$ python3 -q
>>> import numpy as np
>>> np.set_printoptions(suppress=True, linewidth=100)
>>> X = np.loadtxt("arr.csv", delimiter=",")
>>> print(X)
[[-0.028 -0.412 -0.097  0.011  0.31  -0.742  0.035  0.269 -0.799]
 [ 0.094 -0.299 -0.542 -0.126  1.009 -0.125  0.672  0.276 -0.158]
 [ 0.058  0.018 -0.451  0.035  0.596  0.424  0.478 -0.013  0.205]
 [-0.049  0.72   0.794 -0.15  -0.529  0.226 -0.382 -0.491  0.205]
 [ 0.218 -0.286 -0.894  0.358  0.598  0.691  0.327  0.02   0.278]
 [-0.205  0.544  0.803  0.021 -1.377  0.35  -0.681 -0.2    0.756]
 [-0.072 -0.634 -1.064  0.286  0.291  0.229  0.523  0.485  0.116]
 [ 0.307 -0.673 -1.041  0.027  1.386 -0.191  0.621  0.216 -0.698]
 [ 0.6   -0.149 -1.043  0.167  0.577  0.973  0.378 -0.109  0.582]
 [-0.016  1.326  1.661 -0.35  -1.296  0.283 -0.856 -0.803  0.712]
 [-0.501  0.167  0.906 -0.203 -0.694 -0.744 -0.307  0.136 -0.273]]
>>> P = X @ np.linalg.solve(X.T @ X, X.T)
>>> print(np.round(np.trace(P), 3))
9.0
>>> print(np.round(np.diag(P), 3))
[0.948 0.855 0.522 0.782 0.808 0.96  0.964 0.893 0.859 0.952 0.457]
>>> W0 = np.loadtxt("data.csv", delimiter=",")
>>> print(W0.round(3))
[[-0.476  0.662  0.068 -0.147 -0.02  -0.418 -0.271  0.009 -0.243]
 [ 0.028 -0.096  0.342 -0.683  0.52   0.008  0.212  0.289 -0.09 ]
 [ 0.617  0.304 -0.433  0.064  0.406 -0.056 -0.078 -0.089 -0.393]
 [-0.028 -0.097 -0.287 -0.316  0.107  0.231 -0.779  0.048  0.366]
 [-0.336 -0.393  0.134  0.304  0.26   0.233 -0.306  0.015 -0.637]
 [ 0.504  0.012  0.705  0.051 -0.204 -0.159 -0.405 -0.107 -0.05 ]
 [-0.14  -0.003  0.119 -0.087  0.32   0.039  0.067 -0.91   0.15 ]
 [ 0.056 -0.384 -0.269 -0.5   -0.48  -0.29  -0.004 -0.241 -0.393]
 [-0.028 -0.386 -0.085  0.236  0.334 -0.777 -0.081  0.09   0.241]]
>>> vec = np.array([-1, 0, 0, 1, 0, 2, 2, 2, 0])
>>> print(round(float(np.linalg.norm(vec)), 3), round(float(np.linalg.norm(W0 @ vec)), 3))
3.742 3.742
>>> print(np.round(W0.T @ (W0 @ vec), 3) + 0)
[-1.  0.  0.  1.  0.  2.  2.  2.  0.]
>>> print(np.round(np.sort(np.abs(np.degrees(np.angle(np.linalg.eigvals(W0))))), 3))
[  0.     54.546  54.546  89.855  89.855 132.143 132.143 171.227 171.227]
>>> print(round(float(np.linalg.det(W0)), 3))
1.0
>>> print(np.round(np.linalg.inv(W0), 3))
[[-0.476  0.028  0.617 -0.028 -0.336  0.504 -0.14   0.056 -0.028]
 [ 0.662 -0.096  0.304 -0.097 -0.393  0.012 -0.003 -0.384 -0.386]
 [ 0.068  0.342 -0.433 -0.287  0.134  0.705  0.119 -0.269 -0.085]
 [-0.147 -0.683  0.064 -0.316  0.304  0.051 -0.087 -0.5    0.236]
 [-0.02   0.52   0.406  0.107  0.26  -0.204  0.32  -0.48   0.334]
 [-0.418  0.008 -0.056  0.231  0.233 -0.159  0.039 -0.29  -0.777]
 [-0.271  0.212 -0.078 -0.779 -0.306 -0.405  0.067 -0.004 -0.081]
 [ 0.009  0.289 -0.089  0.048  0.015 -0.107 -0.91  -0.241  0.09 ]
 [-0.243 -0.09  -0.393  0.366 -0.637 -0.05   0.15  -0.393  0.241]]
>>> print(np.round(np.abs(np.linalg.eigvals(W0)), 3))
[1. 1. 1. 1. 1. 1. 1. 1. 1.]
>>> print(9 - np.linalg.matrix_rank(W0 - np.eye(9), tol=1e-8))
1
